$ ipython --no-banner

In [1]: import numpy as np

In [2]: from numpy import linalg as LA

In [3]: np.set_printoptions(precision=2, suppress=True, linewidth=100, sign=" ")

In [4]: rng = np.random.default_rng(26)

In [5]: K = rng.normal(size=(10, 4)) + 20 * np.array([4, -4, 5, 3])

In [6]: print(K)
[[ 78.07 -83.02 101.15  61.56]
 [ 81.33 -80.43  99.93  59.71]
 [ 81.37 -79.13 100.06  60.71]
 [ 81.36 -79.63  98.91  59.93]
 [ 79.57 -81.59  97.95  60.15]
 [ 78.95 -79.59  99.2   60.8 ]
 [ 80.89 -79.62  98.8   57.96]
 [ 82.14 -80.05 102.05  59.76]
 [ 78.82 -80.    98.77  60.05]
 [ 81.65 -79.1  103.1   60.37]]

In [7]: vec = np.array([1, -1, 2, 0])

In [8]: y = K @ vec

In [9]: print(np.round(LA.lstsq(K, y)[0], 2) + 0)
[ 1. -1.  2.  0.]

In [10]: print(y)
[ 363.4   361.61  360.61  358.81  357.07  356.94  358.1   366.29  356.35  366.95]

In [11]: print(np.round(LA.pinv(K) @ K, 2) + 0)
[[ 1.  0.  0.  0.]
 [ 0.  1.  0.  0.]
 [ 0.  0.  1.  0.]
 [ 0.  0.  0.  1.]]

In [12]: y = y + 0.05 * rng.normal(size=10)

In [13]: print(y)
[ 363.42  361.57  360.57  358.83  357.03  356.92  358.09  366.24  356.47  366.85]

In [14]: beta, *_ = LA.lstsq(K, y)

In [15]: print(beta)
[ 1.   -1.01  1.99  0.01]

In [16]: print(np.round(K.T @ (y - K @ beta), 2) + 0)
[ 0.  0.  0.  0.]

In [17]: print([round(float(LA.norm(LA.solve(K.T @ K + lam * np.eye(4), K.T @ y))), 2) for lam in (0, 1, 10, 100)])
[2.44, 2.38, 2.26, 2.22]

In [18]: cen = (K - K.mean(axis=0)) / K.std(axis=0)

In [19]: print(np.argwhere(np.abs(cen) > 2))
[[ 0  1]
 [ 6  3]
 [ 9  2]]

In [20]: beta = LA.lstsq(np.delete(cen, 1, axis=1), cen[:, 1])[0]

In [21]: print(round(1 - np.var(cen[:, 1] - np.delete(cen, 1, axis=1) @ beta), 2))
0.42

In [22]: print(beta)
[ 0.67 -0.17 -0.04]

In [23]: C = K[[2, 4]].astype(float)

In [24]: for _ in range(6):
    ...:     idx = LA.norm(K[:, None] - C, axis=-1).argmin(axis=1)
    ...:     C = np.array([K[idx == j].mean(axis=0) for j in range(2)])
    ...: 

In [25]: print(idx)
[ 1  0  0  0  1  1  0  0  1  0]

In [26]: print(np.bincount(idx))
[ 6  4]

In [27]: print(C)
[[ 81.46 -79.66 100.48  59.74]
 [ 78.86 -81.05  99.27  60.64]]
